$ python3 -q
>>> import numpy as np
>>> np.set_printoptions(precision=1, suppress=True, linewidth=160)
>>> m1 = np.load("dump.npy")
>>> m1
array([[ 5.6,  9.7, 12.4],
       [ 3.9,  6. ,  8.3],
       [ 0. , -0.6, -0.1],
       [ 4.4,  6.2,  7.3],
       [ 6.2,  8.9, 11.6],
       [-0.5,  0. ,  0.4]])
>>> x = np.array([3, -2, 5])
>>> target = m1 @ x
>>> np.linalg.solve(m1.T @ m1, m1.T @ target)
array([ 3., -2.,  5.])
>>> try:
...     np.linalg.solve(m1, target)
... except np.linalg.LinAlgError as e:
...     print(repr(e))
... 
LinAlgError('Last 2 dimensions of the array must be square')
>>> rng = np.random.default_rng(697341)
>>> target = target + 0.1 * rng.normal(size=6)
>>> target
array([59.5, 41.4,  0.6, 37.4, 58.7,  0.6])
>>> coef, *_ = np.linalg.lstsq(m1, target)
>>> coef.round()
array([ 3., -2.,  5.])
>>> [round(float(np.linalg.norm(np.linalg.solve(m1.T @ m1 + lam * np.eye(3), m1.T @ target))), 2) for lam in (0, 1, 10, 100)]
[6.14, 3.92, 3.6, 3.22]
>>> round(float(np.linalg.norm(target - m1 @ coef)), 1)
0.3
>>> coef
array([ 2.9, -2. ,  5. ])
>>> A2 = m1 / np.linalg.norm(m1, axis=1)
Traceback (most recent call last):
  File "<python-input-16>", line 1, in <module>
    A2 = m1 / np.linalg.norm(m1, axis=1)
         ~~~^~~~~~~~~~~~~~~~~~~~~~~~~~~~
ValueError: operands could not be broadcast together with shapes (6,3) (6,) 
>>> A2 = m1 / np.linalg.norm(m1, axis=1, keepdims=True)
>>> G = A2 @ A2.T
>>> (G - 2 * np.eye(6)).round(6).argmax(axis=1)
array([1, 0, 5, 4, 1, 0])
>>> round(np.degrees(np.arccos(np.clip(G[4, 3], -1, 1))), 1)
np.float64(3.1)
>>> np.argwhere(np.triu(np.abs(G) > 0.95, 1))
array([[0, 1],
       [0, 3],
       [0, 4],
       [1, 3],
       [1, 4],
       [3, 4]])
>>> print(np.linalg.norm(A2, axis=1))
[1. 1. 1. 1. 1. 1.]
